In [1]: import numpy as np

In [2]: from numpy import linalg as LA

In [3]: np.set_printoptions(precision=2, suppress=True, linewidth=160, floatmode="fixed")

In [4]: feats = np.loadtxt("test0.csv", delimiter=",")

In [5]: feats
Out[5]: 
array([[  9.77,   1.71,  -3.43],
       [  9.62,   1.69,  -3.39],
       [  7.96,   1.47,  -2.93],
       [  3.20,   0.72,  -1.44],
       [  2.80,   0.64,  -1.29],
       [  2.18,   0.53,  -1.05],
       [  1.62,   0.41,  -0.82],
       [  1.27,   0.34,  -0.67],
       [  1.12,   0.30,  -0.60],
       [  0.68,   0.19,  -0.39],
       [  0.53,   0.16,  -0.31],
       [ -0.35,  -0.25,   0.50],
       [ -0.33,  -0.25,   0.49],
       [ -0.20,  -0.22,   0.43],
       [ -0.15,  -0.19,   0.38],
       [ -0.01,  -0.05,   0.11],
       [ -0.53,   0.49,  -0.99],
       [ -1.73,   0.96,  -1.92],
       [ -2.54,   1.20,  -2.40],
       [ -4.41,   1.66,  -3.33],
       [ -4.63,   1.71,  -3.42],
       [ -4.77,   1.74,  -3.49],
       [ -4.89,   1.77,  -3.54],
       [ -6.09,   2.02,  -4.04],
       [-10.22,   2.76,  -5.52],
       [-15.36,   3.54,  -7.08]])

In [6]: # rank 2

In [7]: Xs = feats - feats.mean(axis=0)

In [8]: left, s, VT = LA.svd(Xs, full_matrices=False)

In [9]: np.abs(left[:, 0]).argmax()
Out[9]: np.int64(25)

In [10]: np.searchsorted(np.cumsum(s ** 2) / (s ** 2).sum(), 0.9) + 1
Out[10]: np.int64(2)

In [11]: VT[0] * np.sign(VT[0, np.abs(VT[0]).argmax()])
Out[11]: array([ 0.98, -0.10,  0.19])

In [12]: np.round(s ** 2 / (s ** 2).sum(), 2) + 0
Out[12]: array([0.90, 0.10, 0.00])

In [13]: np.round((s ** 2).sum() ** 2 / (s ** 4).sum(), 2)
Out[13]: np.float64(1.23)

In [14]: LA.matrix_rank(Xs)
Out[14]: np.int64(2)

In [15]: s.round(2) + 0
Out[15]: array([27.90,  9.44,  0.00])

In [16]: np.round(np.trace(LA.pinv(feats) @ feats), 2)
Out[16]: np.float64(2.0)

In [17]: np.allclose(feats[:-1].T @ LA.lstsq(feats[:-1].T, feats[-1])[0], feats[-1])
Out[17]: True

In [18]: F = np.array([[1, 0, 0, 0, 0, 0, 0],
    ...:     [0, -1, 0, 0, 0, 0, 0],
    ...:     [0, 0, 0, 0, 0, 0, 0],
    ...:     [0, 0, 0, 1, 0, 0, 0],
    ...:     [0, 0, 0, 0, 0, 0, 0],
    ...:     [0, 0, 0, 0, 0, 1, 0],
    ...:     [0, 0, 0, 0, 0, 0, 1]])

In [19]: F @ F
Out[19]: 
array([[1, 0, 0, 0, 0, 0, 0],
       [0, 1, 0, 0, 0, 0, 0],
       [0, 0, 0, 0, 0, 0, 0],
       [0, 0, 0, 1, 0, 0, 0],
       [0, 0, 0, 0, 0, 0, 0],
       [0, 0, 0, 0, 0, 1, 0],
       [0, 0, 0, 0, 0, 0, 1]])

In [20]: np.sort(LA.eigvals(F).real)
Out[20]: array([-1.00,  0.00,  0.00,  1.00,  1.00,  1.00,  1.00])

In [21]: np.round(LA.det(F), 2)
Out[21]: np.float64(0.0)

In [22]: np.flatnonzero(LA.matrix_power((F != 0) + (F.T != 0) + np.eye(7), 7)[6])
Out[22]: array([6])

In [23]: vals, V = LA.eigh(F)

In [24]: V @ np.diag(vals) @ V.T
Out[24]: 
array([[ 1.00,  0.00,  0.00,  0.00,  0.00,  0.00,  0.00],
       [ 0.00, -1.00,  0.00,  0.00,  0.00,  0.00,  0.00],
       [ 0.00,  0.00,  0.00,  0.00,  0.00,  0.00,  0.00],
       [ 0.00,  0.00,  0.00,  1.00,  0.00,  0.00,  0.00],
       [ 0.00,  0.00,  0.00,  0.00,  0.00,  0.00,  0.00],
       [ 0.00,  0.00,  0.00,  0.00,  0.00,  1.00,  0.00],
       [ 0.00,  0.00,  0.00,  0.00,  0.00,  0.00,  1.00]])

In [25]: vals.sum(), np.trace(F)
Out[25]: (np.float64(3.0), np.int64(3))

In [26]: (vals > 1e-8).sum(), (vals < -1e-8).sum()
Out[26]: (np.int64(4), np.int64(1))

In [27]: vals
Out[27]: array([-1.00,  0.00,  0.00,  1.00,  1.00,  1.00,  1.00])

In [28]: np.unique(vals.round(6) + 0, return_counts=True)[1]
Out[28]: array([1, 2, 4])

In [29]: m1 = np.load("case11.npy")

In [30]: m1
Out[30]: 
array([[ 8.00,  8.00, -8.00,  3.00,  2.00,  3.00,  2.00],
       [-7.00, -7.00,  3.00,  1.00,  3.00,  3.00,  3.00],
       [-4.00,  1.00, -3.00,  0.00,  0.00,  0.00,  1.00],
       [ 0.00,  0.00,  0.00, -3.00,  3.00,  3.00, -1.00],
       [ 0.00,  0.00,  0.00, -2.00, -4.00, -4.00,  2.00],
       [ 0.00,  0.00,  0.00,  0.00,  2.00,  2.00, -3.00],
       [ 0.00,  0.00,  0.00, -4.00,  2.00, -3.00,  1.00]])

In [31]: [round(float(x), 2) for x in LA.svd(F, compute_uv=False)[:3]]
Out[31]: [1.0, 1.0, 1.0]

In [32]: LA.matrix_rank(F, rtol=0.1)
Out[32]: np.int64(5)

In [33]: x0 = np.array([0, 9, 6, 1, 1, 5, 1])

In [34]: target = m1 @ x0

In [35]: c, lr = np.zeros(7), 1 / LA.norm(m1, 2) ** 2

In [36]: for i in range(30):
    ...:     c -= lr * m1.T @ (m1 @ c - target)
    ...:     if i % 5 == 0: print(i, round(LA.norm(m1 @ c - target), 2))
    ...: 
0 24.56
5 10.38
10 7.85
15 7.06
20 6.73
25 6.53

In [37]: c
Out[37]: array([ 2.39,  1.68, -0.40,  1.09,  0.92,  3.23, -1.81])

In [38]: round(LA.cond(m1), 2)
Out[38]: np.float64(32.35)

In [39]: x0 = np.array([-3, 3, 2, 1, 2, -2, -1])

In [40]: target = m1 @ x0

In [41]: target
Out[41]: array([-17.00,   4.00,   8.00,  -2.00,  -4.00,   3.00,   5.00])

In [42]: LA.solve(m1, target + m1[:, 4])
Out[42]: array([-3.00,  3.00,  2.00,  1.00,  3.00, -2.00, -1.00])

In [43]: LA.solve(m1.T, m1[0])
Out[43]: array([ 1.00,  0.00, -0.00, -0.00,  0.00, -0.00,  0.00])

In [44]: M2 = LA.invert(m1)
---------------------------------------------------------------------------
AttributeError                            Traceback (most recent call last)
Cell In[44], line 1
----> 1 M2 = LA.invert(m1)

AttributeError: module 'numpy.linalg' has no attribute 'invert'

In [45]: M2 = LA.inv(m1)

In [46]: np.round(LA.inv(M2), 2) + 0
Out[46]: 
array([[ 8.00,  8.00, -8.00,  3.00,  2.00,  3.00,  2.00],
       [-7.00, -7.00,  3.00,  1.00,  3.00,  3.00,  3.00],
       [-4.00,  1.00, -3.00,  0.00,  0.00,  0.00,  1.00],
       [ 0.00,  0.00,  0.00, -3.00,  3.00,  3.00, -1.00],
       [ 0.00,  0.00,  0.00, -2.00, -4.00, -4.00,  2.00],
       [ 0.00,  0.00,  0.00,  0.00,  2.00,  2.00, -3.00],
       [ 0.00,  0.00,  0.00, -4.00,  2.00, -3.00,  1.00]])

In [47]: (np.abs(M2) > 1e-9).astype(int)
Out[47]: 
array([[1, 1, 1, 1, 1, 1, 1],
       [1, 1, 1, 1, 1, 1, 1],
       [1, 1, 0, 1, 1, 1, 1],
       [0, 0, 0, 1, 1, 1, 0],
       [0, 0, 0, 1, 1, 1, 1],
       [0, 0, 0, 1, 1, 1, 1],
       [0, 0, 0, 1, 1, 1, 0]])

In [48]: np.allclose(M2, m1.T)
Out[48]: False

In [49]: round(LA.cond(m1), 2)
Out[49]: np.float64(32.35)

In [50]: np.round(m1 @ M2, 2) + 0
Out[50]: 
array([[1.00, 0.00, 0.00, 0.00, 0.00, 0.00, 0.00],
       [0.00, 1.00, 0.00, 0.00, 0.00, 0.00, 0.00],
       [0.00, 0.00, 1.00, 0.00, 0.00, 0.00, 0.00],
       [0.00, 0.00, 0.00, 1.00, 0.00, 0.00, 0.00],
       [0.00, 0.00, 0.00, 0.00, 1.00, 0.00, 0.00],
       [0.00, 0.00, 0.00, 0.00, 0.00, 1.00, 0.00],
       [0.00, 0.00, 0.00, 0.00, 0.00, 0.00, 1.00]])

In [51]: rng = np.random.default_rng(5)

In [52]: labels = rng.permutation(7)

In [53]: labels
Out[53]: array([1, 4, 2, 3, 6, 5, 0])

In [54]: M2 = m1[labels][:, labels]

In [55]: np.trace(M2)
Out[55]: np.float64(-6.0)

In [56]: round(float(LA.det(M2)), 2), round(float(LA.det(m1[labels])), 2)
Out[56]: (-30400.0, 30400.0)

In [57]: np.diag(M2)
Out[57]: array([-7.00, -4.00, -3.00, -3.00,  1.00,  2.00,  8.00])

In [58]: M2
Out[58]: 
array([[-7.00,  3.00,  3.00,  1.00,  3.00,  3.00, -7.00],
       [ 0.00, -4.00,  0.00, -2.00,  2.00, -4.00,  0.00],
       [ 1.00,  0.00, -3.00,  0.00,  1.00,  0.00, -4.00],
       [ 0.00,  3.00,  0.00, -3.00, -1.00,  3.00,  0.00],
       [ 0.00,  2.00,  0.00, -4.00,  1.00, -3.00,  0.00],
       [ 0.00,  2.00,  0.00,  0.00, -3.00,  2.00,  0.00],
       [ 8.00,  2.00, -8.00,  3.00,  2.00,  3.00,  8.00]])

In [59]: X = np.loadtxt("dump.csv", delimiter=",")

In [60]: X
Out[60]: 
array([[-1.51,  0.31,  3.68, -0.33],
       [ 2.35, -2.14,  0.95, -2.23],
       [-1.85, -3.35, -0.38,  1.11],
       [ 2.18, -0.31,  1.21,  3.11]])

In [61]: LA.svd(X, compute_uv=False)
Out[61]: array([4.00, 4.00, 4.00, 4.00])

In [62]: np.round(X.T @ X, 2) + 0
Out[62]: 
array([[16.00,  0.00,  0.00,  0.00],
       [ 0.00, 16.00,  0.00,  0.00],
       [ 0.00,  0.00, 16.00,  0.00],
       [ 0.00,  0.00,  0.00, 16.00]])

In [63]: LA.pinv(X)
Out[63]: 
array([[-0.09,  0.15, -0.12,  0.14],
       [ 0.02, -0.13, -0.21, -0.02],
       [ 0.23,  0.06, -0.02,  0.08],
       [-0.02, -0.14,  0.07,  0.19]])

In [64]: LA.norm(X, axis=0)
Out[64]: array([4.00, 4.00, 4.00, 4.00])

In [65]: data = np.loadtxt("arr.csv", delimiter=",")

In [66]: data
Out[66]: 
array([[  2.00,  -1.00,  -5.00,  -2.00,   0.00],
       [  2.00,  -1.00, -10.00,   0.00,   3.00],
       [  7.00,  -2.00, -14.00,   2.00,   7.00],
       [ 12.00,  -7.00, -15.00,   5.00,   5.00],
       [ 14.00, -11.00, -17.00,   0.00,   9.00],
       [ 18.00,  -9.00, -12.00,  -3.00,   6.00],
       [ 16.00,  -7.00, -15.00,   0.00,   9.00],
       [ 17.00, -12.00, -15.00,   0.00,  12.00],
       [ 19.00, -16.00, -11.00,   0.00,   9.00],
       [ 19.00, -17.00, -15.00,   3.00,   8.00],
       [ 17.00, -15.00, -10.00,  -1.00,   7.00],
       [ 21.00, -14.00,  -8.00,  -1.00,  12.00],
       [ 26.00,  -9.00,  -8.00,   3.00,  15.00],
       [ 26.00,  -4.00, -10.00,   0.00,  19.00],
       [ 27.00,   0.00,  -7.00,  -4.00,  20.00],
       [ 26.00,  -2.00, -10.00,  -3.00,  17.00],
       [ 30.00,   0.00,  -7.00,  -6.00,  12.00],
       [ 33.00,   0.00,  -7.00,  -8.00,  16.00],
       [ 31.00,   0.00,  -8.00, -11.00,  13.00],
       [ 30.00,   3.00,  -9.00, -10.00,  16.00]])

In [67]: Xs = data - data.mean(axis=1)
---------------------------------------------------------------------------
ValueError                                Traceback (most recent call last)
Cell In[67], line 1
----> 1 Xs = data - data.mean(axis=1)

ValueError: operands could not be broadcast together with shapes (20,5) (20,) 

In [68]: Xs = data - data.mean(axis=0)

In [69]: left, s, VT = LA.svd(Xs, full_matrices=False)

In [70]: np.round((s ** 2).sum() ** 2 / (s ** 4).sum(), 2)
Out[70]: np.float64(2.03)

In [71]: s ** 2 / (s ** 2).sum()
Out[71]: array([0.66, 0.23, 0.06, 0.04, 0.01])

In [72]: s
Out[72]: array([47.91, 28.31, 14.46, 11.11,  7.22])

In [73]: (np.sign(left[:, 0]) == np.sign(left[0, 0])).astype(int)
Out[73]: array([1, 1, 1, 1, 1, 1, 1, 1, 1, 1, 1, 1, 0, 0, 0, 0, 0, 0, 0, 0])

In [74]: np.abs(VT[0]).argmax()
Out[74]: np.int64(0)

In [75]: M2 = np.array([[5, 2, 5, 0, 4, 5, 1, 8, 7, 3],
    ...:     [4, 5, 3, 9, 7, 2, 5, 1, 3, 9],
    ...:     [0, 9, 4, 6, 1, 6, 5, 3, 3, 1],
    ...:     [1, 6, 9, 0, 4, 5, 2, 9, 7, 3],
    ...:     [7, 5, 8, 2, 7, 4, 8, 2, 2, 6],
    ...:     [5, 1, 9, 9, 6, 4, 5, 7, 3, 6],
    ...:     [0, 2, 1, 0, 5, 9, 3, 1, 4, 9],
    ...:     [5, 7, 5, 4, 9, 3, 4, 9, 6, 6],
    ...:     [6, 0, 5, 3, 3, 6, 2, 6, 8, 9],
    ...:     [0, 3, 2, 9, 4, 1, 2, 0, 4, 4]])

In [76]: M = M2 - M2.T

In [77]: M
Out[77]: 
array([[ 0, -2,  5, -1, -3,  0,  1,  3,  1,  3],
       [ 2,  0, -6,  3,  2,  1,  3, -6,  3,  6],
       [-5,  6,  0, -3, -7, -3,  4, -2, -2, -1],
       [ 1, -3,  3,  0,  2, -4,  2,  5,  4, -6],
       [ 3, -2,  7, -2,  0, -2,  3, -7, -1,  2],
       [ 0, -1,  3,  4,  2,  0, -4,  4, -3,  5],
       [-1, -3, -4, -2, -3,  4,  0, -3,  2,  7],
       [-3,  6,  2, -5,  7, -4,  3,  0,  0,  6],
       [-1, -3,  2, -4,  1,  3, -2,  0,  0,  5],
       [-3, -6,  1,  6, -2, -5, -7, -6, -5,  0]])

In [78]: G = M.T @ M

In [79]: (M @ M.T).shape
Out[79]: (10, 10)

In [80]: LA.matrix_rank(G)
Out[80]: np.int64(10)

In [81]: np.allclose(G, G.T)
Out[81]: True

In [82]: np.trace(G), (M ** 2).sum()
Out[82]: (np.int64(1296), np.int64(1296))

In [83]: LA.eigvalsh(G)[::-1]
Out[83]: array([295.19, 295.19, 191.84, 191.84, 122.40, 122.40,  38.40,  38.40,   0.17,   0.17])

In [84]: Xs = feats - feats.mean(axis=0)

In [85]: V = LA.svd(Xs)[2][:2]

In [86]: M2 = Xs - Xs @ V.T @ V

In [87]: np.round(M2.std(axis=0), 2) + 0
Out[87]: array([0.00, 0.00, 0.00])

In [88]: (Xs @ V.T).std(axis=0)
Out[88]: array([5.47, 1.85])

In [89]: round(float(LA.norm(M2) / LA.norm(Xs)), 2)
Out[89]: 0.0

In [90]: labels = rng.permutation(10)

In [91]: labels
Out[91]: array([7, 3, 0, 1, 8, 9, 6, 2, 4, 5])

In [92]: M2 = M[labels][:, labels]

In [93]: np.sort(np.abs(LA.eigvals(M2)))
Out[93]: array([ 0.41,  0.41,  6.20,  6.20, 11.06, 11.06, 13.85, 13.85, 17.18, 17.18])

In [94]: np.trace(M2)
Out[94]: np.int64(0)
